% python3 -q
>>> import numpy as np
>>> np.set_printoptions(precision=2, suppress=True, linewidth=160)
>>> rng = np.random.default_rng(470)
>>> idx = rng.integers(0, 2, 2)
>>> W0 = np.triu((idx[:, None] == idx) & (rng.random((2, 2)) < 0.8), 1).astype(int)
>>> W0 += W0.T
>>> W0
array([[0, 0],
       [0, 0]])
>>> J = np.loadtxt("case12.csv", delimiter=",")
>>> J
array([[-2.44, -1.41,  2.14, -1.87],
       [-0.14, -2.93, -2.65, -0.63],
       [-3.15,  1.4 , -1.65,  1.17],
       [-0.29, -1.87,  1.3 ,  3.28]])
>>> M2 = np.linalg.inv(J)
>>> np.round(np.linalg.slogdet(J)[0], 2)
np.float64(-1.0)
>>> round(float(np.linalg.cond(J)), 2)
1.0
>>> np.linalg.svd(J, compute_uv=False)
array([4., 4., 4., 4.])
>>> np.linalg.norm(J, axis=0)
array([4., 4., 4., 4.])
>>> np.allclose(J @ J.T, J.T @ J)
True
>>> round(float(np.linalg.det(J)), 2)
-256.0
>>> np.sort(np.abs(np.linalg.eigvals(J)))
array([4., 4., 4., 4.])
>>> np.round(np.trace(J), 2)
np.float64(-3.74)
>>> (J + J.T) / 2
array([[-2.44, -0.78, -0.51, -1.08],
       [-0.78, -2.93, -0.63, -1.25],
       [-0.51, -0.63, -1.65,  1.24],
       [-1.08, -1.25,  1.24,  3.28]])
>>> u = np.array([-2, -1, -1, 2])
>>> M2 = J + np.outer(u, np.eye(4)[0])
>>> np.linalg.matrix_rank(np.linalg.inv(M2) - np.linalg.inv(J), tol=1e-8)
np.int64(1)
>>> idx = rng.permutation(4)
>>> idx
array([0, 1, 2, 3])
>>> M2 = J[idx][:, idx]
>>> M2
array([[-2.44, -1.41,  2.14, -1.87],
       [-0.14, -2.93, -2.65, -0.63],
       [-3.15,  1.4 , -1.65,  1.17],
       [-0.29, -1.87,  1.3 ,  3.28]])
>>> round(float(np.linalg.det(M2)), 2), np.round(np.linalg.det(J[idx]), 2)
(-256.0, np.float64(-256.0))
>>> np.round(np.trace(M2), 2)
np.float64(-3.74)
>>> F = np.loadtxt("arr.csv", delimiter=",")
>>> F
array([[-2.,  1.,  1.],
       [ 1., -2.,  1.],
       [ 1.,  1., -2.]])
>>> round(float(np.linalg.norm(F, 2) / np.linalg.norm(F)), 2)
0.71
>>> left, sv, Vh = np.linalg.svd(F)
>>> evecs = Vh[:(sv > 1e-8).sum()]
>>> x0 = F[2] + 2 * F[0] + rng.integers(2) * np.eye(3)[0]
>>> x0
array([-3.,  3.,  0.])
>>> evecs.T @ evecs
array([[ 0.67, -0.33, -0.33],
       [-0.33,  0.67, -0.33],
       [-0.33, -0.33,  0.67]])
>>> np.diag(evecs.T @ evecs)
array([0.67, 0.67, 0.67])
>>> P = np.triu(np.array([[-1, 1, -5], [-4, -4, 1], [0, -5, -5]]), 1) + np.eye(3)
>>> M2 = P @ F @ np.linalg.inv(P)
>>> np.trace(M2), np.trace(F)
(np.float64(-6.0), np.float64(-6.0))
>>> np.linalg.matrix_rank(M2)
np.int64(2)
>>> round(float(np.linalg.det(M2)), 2)
0.0
>>> x0 = np.array([-3, -3, 0])
>>> F * x0
array([[ 6., -3.,  0.],
       [-3.,  6.,  0.],
       [-3., -3., -0.]])
>>> np.sign((F @ x0).round(6))
array([ 1.,  1., -1.])
>>> F @ (2 * x0)
array([  6.,   6., -12.])
